$ ipython --no-banner

In [1]: import numpy as np

In [2]: from numpy import linalg as LA

In [3]: np.set_printoptions(precision=3, suppress=True, linewidth=140)

In [4]: W0 = np.loadtxt("a.csv", delimiter=",")

In [5]: W0
Out[5]: 
array([[ 1.25 , -0.596, -1.249],
       [-2.426,  1.215,  2.432],
       [-1.747,  0.882,  1.848],
       [-2.44 ,  1.238,  2.467],
       [-2.585,  1.416,  2.632],
       [-4.138,  2.155,  4.169],
       [-0.028,  0.085,  0.122],
       [-1.828,  0.92 ,  1.837],
       [-0.277,  0.064,  0.199],
       [-2.619,  1.379,  2.684],
       [-2.967,  1.456,  2.917],
       [ 0.745, -0.436, -0.922],
       [ 2.195, -1.121, -2.262],
       [ 1.507, -0.735, -1.449],
       [ 0.525, -0.288, -0.555],
       [-2.849,  1.387,  2.878],
       [ 2.069, -1.122, -2.07 ],
       [-3.147,  1.561,  3.134],
       [ 0.169, -0.094, -0.086],
       [-0.188,  0.128,  0.19 ]])

In [6]: hat = W0 @ LA.solve(W0.T @ W0, W0.T)

In [7]: np.round(LA.eigvalsh(hat), 3) + 0
Out[7]: array([0., 0., 0., 0., 0., 0., 0., 0., 0., 0., 0., 0., 0., 0., 0., 0., 0., 1., 1., 1.])

In [8]: round(float(np.trace(hat)), 3)
Out[8]: 3.0

In [9]: Ac = (W0 - W0.mean(axis=0)) / W0.std(axis=0)

In [10]: Ac.std(axis=0)
Out[10]: array([1., 1., 1.])

In [11]: c = LA.lstsq(np.delete(Ac, 1, axis=1), Ac[:, 1])[0]

In [12]: c
Out[12]: array([-0.148,  0.852])

In [13]: np.abs(c).argmax()
Out[13]: np.int64(1)

In [14]: gram = np.cov(W0, rowvar=False)

In [15]: W0.std(axis=0)
Out[15]: array([1.897, 0.972, 1.915])

In [16]: LA.eigvalsh(gram)[::-1]
Out[16]: array([8.639, 0.002, 0.001])

In [17]: np.polyfit(W0[:, 0], W0[:, 1], 1)
Out[17]: array([-0.511, -0.006])

In [18]: D = LA.norm(W0[:, None] - W0[None], axis=-1)

In [19]: D.mean(axis=1).argmax()
Out[19]: np.int64(5)

In [20]: np.unravel_index(D.round(6).argmax(), D.shape)
Out[20]: (np.int64(5), np.int64(12))

In [21]: LA.matrix_rank(D ** 2)
Out[21]: np.int64(5)

In [22]: (D + 1e9 * np.eye(20)).round(6).argmin(axis=1)
Out[22]: array([13,  3,  7,  1,  9, 17, 19,  2, 19,  4, 15, 14, 16,  0, 11, 10, 12, 10,  6,  8])

In [23]: M = np.array([[-7, 6, 1], [-8, -8, 5], [8, 4, 7]])

In [24]: LA.norm(M, axis=1)
Out[24]: array([ 9.274, 12.369, 11.358])

In [25]: LA.norm(M, axis=1).argmax()
Out[25]: np.int64(1)

In [26]: M[1] @ M[2]
Out[26]: np.int64(-61)

In [27]: round(LA.norm(M, "nuc"), 3)
Out[27]: np.float64(32.254)

In [28]: M2 = np.c_[W0[:, :2] @ np.array([[5, 1], [-3, 5]]), np.array([2, 3, 1, 3, 3, 3, 2, 0, 1, 1, 2, 3, 2, 2, 3, 3, 3, 0, 0, 0])]

In [29]: M2
Out[29]: 
array([[  8.038,  -1.73 ,   2.   ],
       [-15.775,   3.649,   3.   ],
       [-11.381,   2.663,   1.   ],
       [-15.914,   3.75 ,   3.   ],
       [-17.173,   4.495,   3.   ],
       [-27.155,   6.637,   3.   ],
       [ -0.395,   0.397,   2.   ],
       [-11.9  ,   2.772,   0.   ],
       [ -1.577,   0.043,   1.   ],
       [-17.232,   4.276,   1.   ],
       [-19.203,   4.313,   2.   ],
       [  5.033,  -1.435,   3.   ],
       [ 14.338,  -3.41 ,   2.   ],
       [  9.74 ,  -2.168,   2.   ],
       [  3.489,  -0.915,   3.   ],
       [-18.406,   4.086,   3.   ],
       [ 13.711,  -3.541,   3.   ],
       [-20.418,   4.658,   0.   ],
       [  1.127,  -0.301,   0.   ],
       [ -1.324,   0.452,   0.   ]])

In [30]: LA.matrix_rank(M2)
Out[30]: np.int64(3)

In [31]: LA.norm(LA.qr(W0)[0].T @ M2, axis=0) ** 2 / ((M2 ** 2).sum(axis=0) + 1e-12)
Out[31]: array([1.   , 1.   , 0.151])

In [32]: np.round(LA.lstsq(W0, M2[:, 0])[0], 3) + 0
Out[32]: array([ 5., -3.,  0.])

In [33]: w1 = np.array([[2, 2, 0, 1, 2, 0], [0, 3, 1, 3, 2, 0], [2, 3, 3, 2, 2, 1]])

In [34]: c = np.array([-3, -3, 1, 2, 1, 2])

In [35]: H = np.maximum(M @ w1 + c, 0)

In [36]: LA.matrix_rank(H)
Out[36]: np.int64(3)

In [37]: (H > 0).mean(axis=0)
Out[37]: array([0.333, 0.667, 1.   , 0.667, 0.667, 1.   ])

In [38]: basis = np.array([[2, -2], [2, 2], [0, 2], [-2, -2], [1, -2], [1, 2]])

In [39]: w1 @ basis
Out[39]: 
array([[ 8, -6],
       [ 2, -2],
       [ 9,  2]])

In [40]: x0 = np.array([0, 2, 2])

In [41]: rhs = M @ x0

In [42]: c, lr = np.zeros(3), 1 / LA.norm(M, 2) ** 2

In [43]: for i in range(40):
    ...:     c -= lr * M.T @ (M @ c - rhs)
    ...:     if i % 10 == 0: print(i, round(LA.norm(M @ c - rhs), 3))
    ...: 
0 14.536
10 0.263
20 0.005
30 0.0

In [44]: c.round(3) + 0
Out[44]: array([0., 2., 2.])

In [45]: round(float(LA.cond(M)), 3)
Out[45]: 1.741
